% python3 -q
>>> import numpy as np
>>> import numpy.linalg as la
>>> np.set_printoptions(precision=2, suppress=True, linewidth=120)
>>> rng = np.random.default_rng(687)
>>> lab = rng.integers(0, 2, 5)
>>> mat = np.triu((lab[:, None] == lab) & (rng.random((5, 5)) < 0.8), 1).astype(int)
>>> mat += mat.T
>>> mat
array([[0, 0, 0, 1, 1],
       [0, 0, 0, 0, 0],
       [0, 0, 0, 1, 1],
       [1, 0, 1, 0, 1],
       [1, 0, 1, 1, 0]])
>>> round(la.norm(mat, 2) / la.norm(mat), 2)
np.float64(0.81)
>>> feats = np.load("out12.npy")
>>> feats
array([[ 3., -6.,  4.,  0.,  0.],
       [-6.,  8., -6.,  0.,  0.],
       [ 4., -6.,  3.,  0.,  0.],
       [ 0.,  0.,  0., -1.,  0.],
       [ 0.,  0.,  0.,  0., -1.]])
>>> def softmax(z):
...     e = np.exp(z - z.max(axis=-1, keepdims=True))
...     return e / e.sum(axis=-1, keepdims=True)
... 
>>> softmax(feats).sum(axis=1)
array([1., 1., 1., 1., 1.])
>>> np.round(softmax(feats[2] + -3), 2) + 0
array([0.71, 0.  , 0.26, 0.01, 0.01])
>>> np.round(softmax(10 * feats[2]), 2) + 0
array([1., 0., 0., 0., 0.])
>>> att = feats @ feats.T / np.sqrt(5)
>>> np.round(softmax(att + np.triu(np.full(att.shape, -np.inf), 1)), 2) + 0
array([[1.  , 0.  , 0.  , 0.  , 0.  ],
       [0.  , 1.  , 0.  , 0.  , 0.  ],
       [0.39, 0.  , 0.61, 0.  , 0.  ],
       [0.22, 0.22, 0.22, 0.34, 0.  ],
       [0.18, 0.18, 0.18, 0.18, 0.28]])
>>> softmax(att).round(6).argmax(axis=1)
array([0, 1, 2, 3, 4])
>>> print(np.round(softmax(att)[2] @ feats, 2) + 0)
[ 3.61 -6.    3.39  0.    0.  ]
>>> evals, evecs = la.eig(feats)
>>> np.sort(la.eigvals(feats.T))
array([-1., -1., -1., -1., 16.])
>>> print(round(float(np.prod(evals)), 2))
16.0
>>> np.sort(la.eigvals(feats @ feats))
array([  1.,   1.,   1.,   1., 256.])
>>> np.sort(la.eigvals(la.inv(feats)))
array([-1.  , -1.  , -1.  , -1.  ,  0.06])
>>> la.matrix_rank(feats, rtol=0.1)
np.int64(1)
>>> np.abs(la.svd(feats)[2][-1])
array([0.87, 0.4 , 0.27, 0.  , 0.  ])
>>> print(la.cond(feats) > 100)
False
>>> round(np.log10(la.cond(feats)))
1
>>> print(round(float(la.norm(feats, 2) / la.norm(feats)), 2))
0.99
>>> np.argsort(-la.norm(feats, axis=0).round(6), kind="stable")[:3]
array([1, 0, 2])
>>> Q, Rm = la.qr(feats)
>>> round(float(abs(Rm[0, 0])), 2), np.round(la.norm(feats[:, 0]), 2)
(7.81, np.float64(7.81))
>>> Q @ Rm
array([[ 3., -6.,  4.,  0.,  0.],
       [-6.,  8., -6.,  0.,  0.],
       [ 4., -6.,  3.,  0.,  0.],
       [ 0.,  0.,  0., -1.,  0.],
       [ 0.,  0.,  0.,  0., -1.]])
>>> np.round(Q.T @ Q, 2) + 0
array([[1., 0., 0., 0., 0.],
       [0., 1., 0., 0., 0.],
       [0., 0., 1., 0., 0.],
       [0., 0., 0., 1., 0.],
       [0., 0., 0., 0., 1.]])
>>> print(Q.shape, Rm.shape)
(5, 5) (5, 5)
>>> print(np.allclose(Rm.T @ Rm, feats.T @ feats))
True
>>> np.abs(np.diag(Rm))
array([7.81, 1.79, 1.14, 1.  , 1.  ])
>>> Rm
array([[-7.81, 11.52, -7.68,  0.  ,  0.  ],
       [ 0.  ,  1.79, -0.82,  0.  ,  0.  ],
       [ 0.  ,  0.  , -1.14,  0.  ,  0.  ],
       [ 0.  ,  0.  ,  0.  , -1.  ,  0.  ],
       [ 0.  ,  0.  ,  0.  ,  0.  , -1.  ]])
>>> F = np.array([[-0.7, 1.2, -1.1, 0.1, 0.5],
...     [0.4, -1.6, -0.6, 1.0, 2.2],
...     [-0.5, -0.7, -1.0, -0.3, -0.4],
...     [-0.1, 0.6, -1.1, 0.1, -0.1],
...     [-0.3, 1.7, 0.9, 0.9, 0.2]])
>>> F[:, 1] *= 10
>>> print(F)
[[ -0.7  12.   -1.1   0.1   0.5]
 [  0.4 -16.   -0.6   1.    2.2]
 [ -0.5  -7.   -1.   -0.3  -0.4]
 [ -0.1   6.   -1.1   0.1  -0.1]
 [ -0.3  17.    0.9   0.9   0.2]]
>>> # column 1 dominates
>>> np.einsum("ii->", feats)
np.float64(12.0)
>>> print(la.eigvals(feats))
[-1. 16. -1. -1. -1.]
>>> np.poly(feats)
array([  1., -12., -58., -92., -63., -16.])
>>> M2 = la.inv(F)
>>> print(round(float(la.cond(F)), 2))
65.05
>>> np.round(F @ M2, 2) + 0
array([[1., 0., 0., 0., 0.],
       [0., 1., 0., 0., 0.],
       [0., 0., 1., 0., 0.],
       [0., 0., 0., 1., 0.],
       [0., 0., 0., 0., 1.]])
>>> (np.abs(M2) > 1e-9).astype(int)
array([[1, 1, 1, 1, 1],
       [1, 1, 1, 1, 1],
       [1, 1, 1, 1, 1],
       [1, 1, 1, 1, 1],
       [1, 1, 1, 1, 1]])
>>> t = np.radians(6)
>>> Rm = np.eye(5)
>>> Rm[0, 0] = Rm[2, 2] = np.cos(t)
>>> Rm[0, 2], Rm[2, 0] = -np.sin(t), np.sin(t)
>>> Rm
array([[ 0.99,  0.  , -0.1 ,  0.  ,  0.  ],
       [ 0.  ,  1.  ,  0.  ,  0.  ,  0.  ],
       [ 0.1 ,  0.  ,  0.99,  0.  ,  0.  ],
       [ 0.  ,  0.  ,  0.  ,  1.  ,  0.  ],
       [ 0.  ,  0.  ,  0.  ,  0.  ,  1.  ]])
>>> M2 = F @ Rm.T
>>> la.svd(F, compute_uv=False), la.svd(M2, compute_uv=False)
(array([27.84,  2.52,  2.16,  0.54,  0.43]), array([27.84,  2.52,  2.16,  0.54,  0.43]))
>>> np.abs(M2 - F).max(axis=0)
array([0.12, 0.  , 0.07, 0.  , 0.  ])
>>> round(float(la.det(Rm)), 2), np.round(np.trace(Rm), 2)
(1.0, np.float64(4.99))
>>> M2
array([[ -0.58,  12.  ,  -1.17,   0.1 ,   0.5 ],
       [  0.46, -16.  ,  -0.55,   1.  ,   2.2 ],
       [ -0.39,  -7.  ,  -1.05,  -0.3 ,  -0.4 ],
       [  0.02,   6.  ,  -1.1 ,   0.1 ,  -0.1 ],
       [ -0.39,  17.  ,   0.86,   0.9 ,   0.2 ]])
>>> t = rng.uniform(0, 2 * np.pi, 14)
>>> Q, _ = la.qr(np.array([[0.6, 0.6], [1.6, 1.5], [-0.3, -0.6]]))
>>> arr = 3 * np.c_[np.cos(t), np.sin(t)] @ Q.T
>>> print(arr)
[[ 0.16 -0.53 -2.95]
 [ 1.04  2.72 -0.73]
 [-0.1   0.69  2.92]
 [-0.69 -2.47 -1.55]
 [-1.04 -2.74  0.64]
 [-0.87 -1.7   2.31]
 [ 0.98  2.83  0.17]
 [-1.   -2.26  1.7 ]
 [-0.88 -1.74  2.28]
 [ 0.86  2.73  0.91]
 [-0.5  -2.11 -2.08]
 [ 0.33  1.74  2.42]
 [ 0.22 -0.37 -2.97]
 [ 1.05  2.7  -0.77]]
>>> # looks like rank 2
>>> t = np.radians(135)
>>> Rm = np.eye(3)
>>> Rm[1, 1] = Rm[2, 2] = np.cos(t)
>>> Rm[1, 2], Rm[2, 1] = -np.sin(t), np.sin(t)
>>> print(Rm)
[[ 1.    0.    0.  ]
 [ 0.   -0.71 -0.71]
 [ 0.    0.71 -0.71]]
>>> M2 = arr @ Rm.T
>>> np.round(la.det(Rm), 2), round(float(np.trace(Rm)), 2)
(np.float64(1.0), -0.41)
>>> np.allclose(arr @ arr.T, M2 @ M2.T)
True
